$ python3 -q
>>> import numpy as np
>>> from numpy import linalg as LA
>>> np.set_printoptions(suppress=True, linewidth=140)
>>> def tidy(a):
...     return np.round(a, 1) + 0
... 
>>> rng = np.random.default_rng(84)
>>> F = np.eye(12, dtype=int)[rng.permutation(12)] * np.array([7, 3, 1, 1, 1, 8, 2, 8, 9, 9, 6, 7])
>>> F
array([[0, 0, 0, 0, 1, 0, 0, 0, 0, 0, 0, 0],
       [0, 0, 0, 0, 0, 0, 0, 0, 0, 0, 0, 7],
       [0, 0, 0, 0, 0, 0, 0, 0, 9, 0, 0, 0],
       [0, 0, 0, 1, 0, 0, 0, 0, 0, 0, 0, 0],
       [7, 0, 0, 0, 0, 0, 0, 0, 0, 0, 0, 0],
       [0, 3, 0, 0, 0, 0, 0, 0, 0, 0, 0, 0],
       [0, 0, 0, 0, 0, 0, 0, 8, 0, 0, 0, 0],
       [0, 0, 0, 0, 0, 0, 0, 0, 0, 0, 6, 0],
       [0, 0, 1, 0, 0, 0, 0, 0, 0, 0, 0, 0],
       [0, 0, 0, 0, 0, 8, 0, 0, 0, 0, 0, 0],
       [0, 0, 0, 0, 0, 0, 0, 0, 0, 9, 0, 0],
       [0, 0, 0, 0, 0, 0, 2, 0, 0, 0, 0, 0]])
>>> f = np.array([-2, -2, -1])
>>> np.cross(F[5, :3], F[2, :3])
array([0, 0, 0])
>>> np.convolve(F[5], f)
array([ 0, -6, -6, -3,  0,  0,  0,  0,  0,  0,  0,  0,  0,  0])
>>> np.polyval(f, F[5])
array([ -1, -25,  -1,  -1,  -1,  -1,  -1,  -1,  -1,  -1,  -1,  -1])
>>> F.reshape(2, -1)
array([[0, 0, 0, 0, 1, 0, 0, 0, 0, 0, 0, 0, 0, 0, 0, 0, 0, 0, 0, 0, 0, 0, 0, 7, 0, 0, 0, 0, 0, 0, 0, 0, 9, 0, 0, 0, 0, 0, 0, 1, 0, 0, 0,
        0, 0, 0, 0, 0, 7, 0, 0, 0, 0, 0, 0, 0, 0, 0, 0, 0, 0, 3, 0, 0, 0, 0, 0, 0, 0, 0, 0, 0],
       [0, 0, 0, 0, 0, 0, 0, 8, 0, 0, 0, 0, 0, 0, 0, 0, 0, 0, 0, 0, 0, 0, 6, 0, 0, 0, 1, 0, 0, 0, 0, 0, 0, 0, 0, 0, 0, 0, 0, 0, 0, 8, 0,
        0, 0, 0, 0, 0, 0, 0, 0, 0, 0, 0, 0, 0, 0, 9, 0, 0, 0, 0, 0, 0, 0, 0, 2, 0, 0, 0, 0, 0]])
>>> t3 = F.reshape(12, 2, -1)
>>> np.einsum("ihd,ihd->ih", t3, t3)
array([[ 1,  0],
       [ 0, 49],
       [ 0, 81],
       [ 1,  0],
       [49,  0],
       [ 9,  0],
       [ 0, 64],
       [ 0, 36],
       [ 1,  0],
       [64,  0],
       [ 0, 81],
       [ 0,  4]])
>>> np.einsum("ihd,jhd->hij", t3, t3).shape
(2, 12, 12)
>>> np.swapaxes(t3, 1, 2)[3]
array([[0, 0],
       [0, 0],
       [0, 0],
       [1, 0],
       [0, 0],
       [0, 0]])
>>> t3.transpose(1, 0, 2)
array([[[0, 0, 0, 0, 1, 0],
        [0, 0, 0, 0, 0, 0],
        [0, 0, 0, 0, 0, 0],
        [0, 0, 0, 1, 0, 0],
        [7, 0, 0, 0, 0, 0],
        [0, 3, 0, 0, 0, 0],
        [0, 0, 0, 0, 0, 0],
        [0, 0, 0, 0, 0, 0],
        [0, 0, 1, 0, 0, 0],
        [0, 0, 0, 0, 0, 8],
        [0, 0, 0, 0, 0, 0],
        [0, 0, 0, 0, 0, 0]],

       [[0, 0, 0, 0, 0, 0],
        [0, 0, 0, 0, 0, 7],
        [0, 0, 9, 0, 0, 0],
        [0, 0, 0, 0, 0, 0],
        [0, 0, 0, 0, 0, 0],
        [0, 0, 0, 0, 0, 0],
        [0, 8, 0, 0, 0, 0],
        [0, 0, 0, 0, 6, 0],
        [0, 0, 0, 0, 0, 0],
        [0, 0, 0, 0, 0, 0],
        [0, 0, 0, 9, 0, 0],
        [2, 0, 0, 0, 0, 0]]])
>>> t3[:, 0]
array([[0, 0, 0, 0, 1, 0],
       [0, 0, 0, 0, 0, 0],
       [0, 0, 0, 0, 0, 0],
       [0, 0, 0, 1, 0, 0],
       [7, 0, 0, 0, 0, 0],
       [0, 3, 0, 0, 0, 0],
       [0, 0, 0, 0, 0, 0],
       [0, 0, 0, 0, 0, 0],
       [0, 0, 1, 0, 0, 0],
       [0, 0, 0, 0, 0, 8],
       [0, 0, 0, 0, 0, 0],
       [0, 0, 0, 0, 0, 0]])
>>> t3.shape
(12, 2, 6)
